In [1]: import numpy as np

In [2]: import numpy.linalg as la

In [3]: np.set_printoptions(precision=2, suppress=True, linewidth=160, floatmode="fixed")

In [4]: data = np.load("run9.npy")

In [5]: print(data)
[[-2.09 -2.61 -0.42 -1.80  0.73  0.57 -0.17 -1.46 -2.06  0.36 -2.30 -1.05 -1.52]
 [-2.61 -2.57  1.79 -0.45  0.92 -1.79  1.60  1.44  1.40  1.51 -1.36 -1.18  0.21]
 [-0.42  1.79 -1.88 -1.04  1.73 -0.13 -2.62  1.21 -1.54  0.60  1.02  0.10 -0.01]
 [-1.80 -0.45 -1.04 -5.57  0.88 -1.91 -0.24  1.04 -0.97 -1.33  1.48  0.11 -0.13]
 [ 0.73  0.92  1.73  0.88 -4.47 -2.39  1.43 -1.31 -0.60  0.13  0.61  0.02 -1.19]
 [ 0.57 -1.79 -0.13 -1.91 -2.39 -1.17 -1.10 -0.01  0.38  1.58  0.16  0.34 -1.86]
 [-0.17  1.60 -2.62 -0.24  1.43 -1.10  0.17 -0.42 -3.59  0.17 -0.37 -0.02  1.21]
 [-1.46  1.44  1.21  1.04 -1.31 -0.01 -0.42  0.04 -0.53  1.35  0.37  2.23  1.04]
 [-2.06  1.40 -1.54 -0.97 -0.60  0.38 -3.59 -0.53 -1.03  1.69 -0.83 -0.34 -0.30]
 [ 0.36  1.51  0.60 -1.33  0.13  1.58  0.17  1.35  1.69 -1.52  1.51 -0.87 -0.02]
 [-2.30 -1.36  1.02  1.48  0.61  0.16 -0.37  0.37 -0.83  1.51 -1.15  0.46  0.53]
 [-1.05 -1.18  0.10  0.11  0.02  0.34 -0.02  2.23 -0.34 -0.87  0.46 -3.07  0.16]
 [-1.52  0.21 -0.01 -0.13 -1.19 -1.86  1.21  1.04 -0.30 -0.02  0.53  0.16 -1.70]]

In [6]: Uu, sigma, Vt = la.svd(data)

In [7]: vecs = Vt[:(sigma > 1e-8).sum()]

In [8]: rng = np.random.default_rng(2446)

In [9]: x0 = data[3] + 2 * data[10] + rng.integers(2) * np.eye(13)[12]

In [10]: print(x0)
[-6.40 -3.17  0.99 -2.60  2.10 -1.59 -0.98  1.77 -2.64  1.68 -0.81  1.03  0.93]

In [11]: print(np.allclose(vecs.T @ vecs @ x0, x0))
True

In [12]: print(np.diag(vecs.T @ vecs))
[0.95 0.98 0.97 0.99 0.99 0.99 0.97 0.80 0.99 0.88 0.52 0.96 1.00]

In [13]: T = np.stack([data, 3 * data, data[::-1]])

In [14]: print(np.einsum("bij,cij->bc", T, T))
[[ 328.00  984.00   45.27]
 [ 984.00 2952.00  135.80]
 [  45.27  135.80  328.00]]

In [15]: print(la.matrix_rank(T))
[12 12 12]

In [16]: print(np.round(la.eigvalsh(data).min(), 2))
-9.0

In [17]: print([round(float(la.det(data[:i, :i])), 2) + 0 for i in range(1, 14)])
[-2.09, -1.46, 13.82, -55.18, 207.51, -507.01, -3095.59, -5247.68, -15124.49, 6021.22, 36974.79, -127.42, 0.0]

In [18]: K = np.loadtxt("x.csv", delimiter=",")

In [19]: print(K.round(2) + 0)
[[ 0.93  0.11  0.05 -0.18 -0.01  0.04  0.04 -0.07 -0.04 -0.06]
 [ 0.11  0.18  0.24  0.04  0.14 -0.21  0.03  0.07  0.09 -0.01]
 [ 0.05  0.24  0.63  0.08 -0.09 -0.10  0.02  0.36  0.05  0.13]
 [-0.18  0.04  0.08  0.08  0.00 -0.16  0.00  0.02 -0.02  0.00]
 [-0.01  0.14 -0.09  0.00  0.66 -0.06  0.18 -0.12  0.38  0.04]
 [ 0.04 -0.21 -0.10 -0.16 -0.06  0.78 -0.02  0.19  0.17  0.14]
 [ 0.04  0.03  0.02  0.00  0.18 -0.02  0.35 -0.12 -0.09  0.41]
 [-0.07  0.07  0.36  0.02 -0.12  0.19 -0.12  0.34  0.14 -0.01]
 [-0.04  0.09  0.05 -0.02  0.38  0.17 -0.09  0.14  0.46 -0.17]
 [-0.06 -0.01  0.13  0.00  0.04  0.14  0.41 -0.01 -0.17  0.60]]

In [20]: Uu, sigma, Vt = la.svd(K)

In [21]: vecs = Vt[:(sigma > 1e-8).sum()]

In [22]: x0 = K[1] + 5 * K[0] + rng.integers(2) * np.eye(10)[6]

In [23]: print(x0)
[ 4.78  0.74  0.47 -0.87  0.09 -0.02  0.24 -0.27 -0.12 -0.34]

In [24]: print(np.round(vecs.T @ vecs, 2) + 0)
[[ 0.93  0.11  0.05 -0.18 -0.01  0.04  0.04 -0.07 -0.04 -0.06]
 [ 0.11  0.18  0.24  0.04  0.14 -0.21  0.03  0.07  0.09 -0.01]
 [ 0.05  0.24  0.63  0.08 -0.09 -0.10  0.02  0.36  0.05  0.13]
 [-0.18  0.04  0.08  0.08  0.00 -0.16  0.00  0.02 -0.02  0.00]
 [-0.01  0.14 -0.09  0.00  0.66 -0.06  0.18 -0.12  0.38  0.04]
 [ 0.04 -0.21 -0.10 -0.16 -0.06  0.78 -0.02  0.19  0.17  0.14]
 [ 0.04  0.03  0.02  0.00  0.18 -0.02  0.35 -0.12 -0.09  0.41]
 [-0.07  0.07  0.36  0.02 -0.12  0.19 -0.12  0.34  0.14 -0.01]
 [-0.04  0.09  0.05 -0.02  0.38  0.17 -0.09  0.14  0.46 -0.17]
 [-0.06 -0.01  0.13  0.00  0.04  0.14  0.41 -0.01 -0.17  0.60]]

In [25]: M = np.loadtxt("mat.csv", delimiter=",")

In [26]: print(M)
[[ 2.95  2.99 -2.01 -2.03  1.11  0.97]
 [ 2.90  2.99 -2.07 -1.93  1.04  0.92]
 [ 3.20  3.02 -1.78 -2.01  0.94  0.80]
 [ 2.98  2.92 -1.94 -1.97  1.02  0.91]
 [ 3.07  2.85 -1.84 -2.10  1.14  1.00]
 [ 3.14  2.93 -2.02 -2.14  0.89  1.10]
 [ 3.11  3.03 -1.93 -2.10  1.20  0.95]
 [ 3.13  3.08 -2.03 -1.82  1.14  1.05]
 [ 3.09  3.06 -2.15 -1.95  0.96  0.97]
 [ 2.76  3.06 -2.03 -1.90  1.04  1.11]
 [ 2.94  3.03 -2.04 -2.18  0.83  1.14]
 [ 2.83  3.02 -2.15 -2.01  1.04  0.98]
 [ 3.14  3.01 -1.94 -1.88  1.03  0.92]
 [ 3.14  2.82 -1.83 -2.00  0.95  0.98]
 [ 3.02  2.76 -1.97 -1.91  1.16  1.13]
 [ 3.03  2.87 -1.78 -2.02  1.02  1.07]
 [ 3.05  2.78 -2.02 -1.98  0.92  0.93]
 [ 2.86  2.93 -2.03 -2.14  0.92  1.11]
 [ 3.04  2.97 -1.97 -1.96  1.00  0.90]
 [ 1.05 -2.10  2.01 -1.98  0.92  2.02]
 [ 1.06 -2.01  1.84 -2.01  1.13  2.08]
 [ 0.90 -1.88  1.87 -1.92  0.97  1.94]
 [ 0.98 -2.07  1.95 -2.07  0.93  1.83]
 [ 1.02 -2.10  1.95 -2.21  0.95  2.08]
 [ 1.00 -1.93  1.95 -2.12  1.03  2.08]
 [ 1.11 -2.05  2.09 -1.98  1.03  1.96]
 [ 1.13 -2.11  1.83 -1.99  1.00  1.77]
 [ 1.02 -2.22  1.89 -1.92  1.00  1.83]
 [ 1.11 -1.99  1.95 -2.03  0.95  2.00]
 [ 0.83 -1.98  2.07 -2.08  0.95  1.97]
 [ 1.08 -2.21  2.01 -2.08  0.93  2.05]
 [ 1.20 -2.06  1.92 -2.09  1.07  2.03]
 [ 1.02 -1.85  2.00 -2.09  1.02  1.90]
 [ 1.12 -1.85  1.92 -1.93  1.05  2.04]
 [ 0.83 -2.09  2.03 -2.01  1.01  1.99]
 [ 1.09 -2.16  1.89 -2.11  0.99  2.02]
 [ 0.97 -2.06  1.88 -2.01  0.94  2.00]
 [ 1.03 -2.08  1.88 -2.03  0.91  1.95]]

In [27]: D = la.norm(M[:, None] - M[None], axis=-1)

In [28]: print(D[:5, :5])
[[0.00 0.15 0.42 0.16 0.26]
 [0.15 0.00 0.45 0.17 0.38]
 [0.42 0.45 0.00 0.32 0.37]
 [0.16 0.17 0.32 0.00 0.25]
 [0.26 0.38 0.37 0.25 0.00]]

In [29]: print(np.unravel_index(D.round(6).argmax(), D.shape))
(np.int64(8), np.int64(30))

In [30]: print(la.matrix_rank(D ** 2))
8
